>>> import numpy as np
>>> from numpy import linalg as LA
>>> np.set_printoptions(suppress=True, linewidth=140)
>>> feats = np.load("m.npy")
>>> feats.round(2)
array([[ 0.16, -0.15,  0.11, -0.18, -0.05, -0.11, -0.18,  0.13, -0.09],
       [-0.15,  0.13, -0.09,  0.16,  0.04,  0.09,  0.16, -0.11,  0.08],
       [ 0.11, -0.09,  0.07, -0.12, -0.03, -0.07, -0.12,  0.08, -0.06],
       [-0.18,  0.16, -0.12,  0.21,  0.05,  0.12,  0.21, -0.14,  0.1 ],
       [-0.05,  0.04, -0.03,  0.05,  0.01,  0.03,  0.05, -0.04,  0.03],
       [-0.11,  0.09, -0.07,  0.12,  0.03,  0.07,  0.12, -0.08,  0.06],
       [-0.18,  0.16, -0.12,  0.21,  0.05,  0.12,  0.21, -0.14,  0.1 ],
       [ 0.13, -0.11,  0.08, -0.14, -0.04, -0.08, -0.14,  0.1 , -0.07],
       [-0.09,  0.08, -0.06,  0.1 ,  0.03,  0.06,  0.1 , -0.07,  0.05]])
>>> Uu, s, VT = LA.svd(feats)
>>> vecs = VT[:(s > 1e-8).sum()]
>>> rng = np.random.default_rng(1443)
>>> x0 = feats[0] + -2 * feats[8] + rng.integers(2) * np.eye(9)[8]
>>> x0.round(2)
array([ 0.34, -0.3 ,  0.22, -0.38, -0.1 , -0.22, -0.38,  0.26, -0.18])
>>> np.allclose(vecs.T @ vecs @ x0, x0)
True
>>> round(float(LA.norm(x0 - vecs.T @ vecs @ x0)), 2)
0.0
>>> np.round(LA.norm(feats, axis=1), 2)
array([0.41, 0.36, 0.26, 0.45, 0.12, 0.26, 0.45, 0.31, 0.21])
>>> np.round(LA.norm(feats) ** 2 / LA.norm(feats, 2) ** 2, 2)
np.float64(1.0)
>>> round(float(LA.norm(feats, "nuc")), 2)
1.0
>>> out = feats + rng.integers(-2, 3, (9, 1)) @ rng.integers(-2, 3, (1, 9))
>>> out.round(2)
array([[ 2.16, -4.15,  4.11, -2.18,  1.95, -2.11, -4.18, -3.87, -4.09],
       [-2.15,  4.13, -4.09,  2.16, -1.96,  2.09,  4.16,  3.89,  4.08],
       [-0.89,  1.91, -1.93,  0.88, -1.03,  0.93,  1.88,  2.08,  1.94],
       [-2.18,  4.16, -4.12,  2.21, -1.95,  2.12,  4.21,  3.86,  4.1 ],
       [ 0.95, -1.96,  1.97, -0.95,  1.01, -0.97, -1.95, -2.04, -1.97],
       [-1.11,  2.09, -2.07,  1.12, -0.97,  1.07,  2.12,  1.92,  2.06],
       [-0.18,  0.16, -0.12,  0.21,  0.05,  0.12,  0.21, -0.14,  0.1 ],
       [ 0.13, -0.11,  0.08, -0.14, -0.04, -0.08, -0.14,  0.1 , -0.07],
       [ 0.91, -1.92,  1.94, -0.9 ,  1.03, -0.94, -1.9 , -2.07, -1.95]])
>>> LA.matrix_rank(out - feats, tol=1e-8)
np.int64(1)
>>> np.round(LA.svd(out - feats, compute_uv=False), 2) + 0
array([19.6,  0. ,  0. ,  0. ,  0. ,  0. ,  0. ,  0. ,  0. ])
>>> Uu, s, VT = LA.svd(feats)
>>> s.round(2) + 0
array([1., 0., 0., 0., 0., 0., 0., 0., 0.])
>>> out = Uu[:, :1] @ np.diag(s[:1]) @ VT[:1]
>>> np.round(np.abs(feats - out).max(), 2)
np.float64(0.0)
>>> round(float(LA.norm(feats - out, 2)), 2), np.round(s[1], 2)
(0.0, np.float64(0.0))
